In [1]: import numpy as np

In [2]: import numpy.linalg as la

In [3]: np.set_printoptions(suppress=True, linewidth=120)

In [4]: rnd = lambda a: np.round(a, 2) + 0

In [5]: data = np.loadtxt("x.csv", delimiter=",")

In [6]: data
Out[6]: 
array([[3., 0., 2., 2., 2., 0.],
       [0., 3., 0., 0., 0., 2.],
       [2., 0., 3., 2., 2., 0.],
       [2., 0., 2., 3., 2., 0.],
       [2., 0., 2., 2., 3., 0.],
       [0., 2., 0., 0., 0., 3.]])

In [7]: q, evecs = la.qr(data[:, :2])[0], la.qr(data[:, 2:])[0]

In [8]: s = la.svd(q.T @ evecs, compute_uv=False)

In [9]: rnd(la.norm(q @ q.T - evecs @ evecs.T, 2))
Out[9]: np.float64(1.0)

In [10]: (s > 0.9).sum()
Out[10]: np.int64(2)

In [11]: x = np.array([0, 2, 3, 1, 3, 2])

In [12]: y = data @ x

In [13]: beta, lr = np.zeros(6), 1 / la.norm(data, 2) ** 2

In [14]: for i in range(25):
    ...:     beta -= lr * data.T @ (data @ beta - y)
    ...:     if i % 5 == 0: print(i, round(la.norm(data @ beta - y), 2))
    ...: 
0 10.11
5 2.86
10 2.28
15 2.13
20 2.0

In [15]: rnd(la.cond(data))
Out[15]: np.float64(9.0)

In [16]: vals, evecs = la.eigh(data)

In [17]: rnd(la.eigvalsh(data @ data))
Out[17]: array([ 1.,  1.,  1.,  1., 25., 81.])

In [18]: rnd(la.eigvalsh(data + 2 * np.eye(6)))
Out[18]: array([ 3.,  3.,  3.,  3.,  7., 11.])

In [19]: rnd(vals)
Out[19]: array([1., 1., 1., 1., 5., 9.])

In [20]: L = la.cholesky(data)

In [21]: rnd(L)
Out[21]: 
array([[1.73, 0.  , 0.  , 0.  , 0.  , 0.  ],
       [0.  , 1.73, 0.  , 0.  , 0.  , 0.  ],
       [1.15, 0.  , 1.29, 0.  , 0.  , 0.  ],
       [1.15, 0.  , 0.52, 1.18, 0.  , 0.  ],
       [1.15, 0.  , 0.52, 0.34, 1.13, 0.  ],
       [0.  , 1.15, 0.  , 0.  , 0.  , 1.29]])

In [22]: rnd(data / np.sqrt(np.outer(np.diag(data), np.diag(data))))
Out[22]: 
array([[1.  , 0.  , 0.67, 0.67, 0.67, 0.  ],
       [0.  , 1.  , 0.  , 0.  , 0.  , 0.67],
       [0.67, 0.  , 1.  , 0.67, 0.67, 0.  ],
       [0.67, 0.  , 0.67, 1.  , 0.67, 0.  ],
       [0.67, 0.  , 0.67, 0.67, 1.  , 0.  ],
       [0.  , 0.67, 0.  , 0.  , 0.  , 1.  ]])

In [23]: W0 = np.load("dump.npy")

In [24]: W0
Out[24]: 
array([[-2,  0,  3,  0, -1,  2,  1],
       [ 0,  0, -3, -1,  3,  3,  3],
       [ 6,  0, -1, -2, -1,  1,  0],
       [-3, -1, -2,  2,  1,  4,  6],
       [-3, -2, -1, -2,  2,  3,  0],
       [ 1,  1,  5, -3,  1,  1,  0],
       [-2,  0,  3,  0, -1,  2,  1],
       [-7, -4, -1,  0,  3,  0,  2],
       [ 3, -1, -3,  1, -3,  2,  1],
       [-3, -2, -1, -2,  2,  3,  0],
       [-3, -2, -4, -3,  5,  6,  3],
       [-3, -4, -2, -2,  1,  3,  1],
       [ 3,  1, -1, -4,  5,  2,  2],
       [ 3, -1, -3,  1, -3,  2,  1],
       [ 1,  1,  5, -3,  1,  1,  0],
       [ 3,  1,  2, -3,  2, -1, -1],
       [ 0, -1,  1, -5,  4,  2, -1],
       [-1, -1, -2,  3, -1, -1,  2],
       [-5, -1,  5, -1,  1,  0,  1],
       [-3, -2, -4, -3,  5,  6,  3],
       [-5, -1,  5, -1,  1,  0,  1],
       [ 3, -1, -3,  1, -3,  2,  1],
       [-3, -3,  0,  3, -3,  1,  4],
       [-6, -3,  1, -3,  4,  1,  0],
       [ 0,  0,  0,  0,  0,  0,  0],
       [-4, -3, -3,  1,  1,  2,  2],
       [-4, -3, -6,  0,  4,  5,  5],
       [-2,  0,  3,  0, -1,  2,  1]])

In [25]: dist = la.norm(W0[:, None] - W0[None], axis=-1)

In [26]: np.flatnonzero(dist[16] < dist.mean() / 2)
Out[26]: array([16])

In [27]: np.unravel_index(dist.round(6).argmax(), dist.shape)
Out[27]: (np.int64(5), np.int64(26))

In [28]: dist.shape
Out[28]: (28, 28)

In [29]: dist.mean(axis=1).argmax()
Out[29]: np.int64(26)

In [30]: la.matrix_rank(dist ** 2)
Out[30]: np.int64(9)

In [31]: out = data[0, 0] * data[1:] - np.outer(data[1:, 0], data[0])

In [32]: out
Out[32]: 
array([[0., 9., 0., 0., 0., 6.],
       [0., 0., 5., 2., 2., 0.],
       [0., 0., 2., 5., 2., 0.],
       [0., 0., 2., 2., 5., 0.],
       [0., 6., 0., 0., 0., 9.]])

In [33]: rnd(data[:, 0] / data[0, 0])
Out[33]: array([1.  , 0.  , 0.67, 0.67, 0.67, 0.  ])

In [34]: np.flatnonzero(~out.round(6).any(axis=1))
Out[34]: array([], dtype=int64)

In [35]: la.matrix_rank(out), la.matrix_rank(data)
Out[35]: (np.int64(5), np.int64(6))
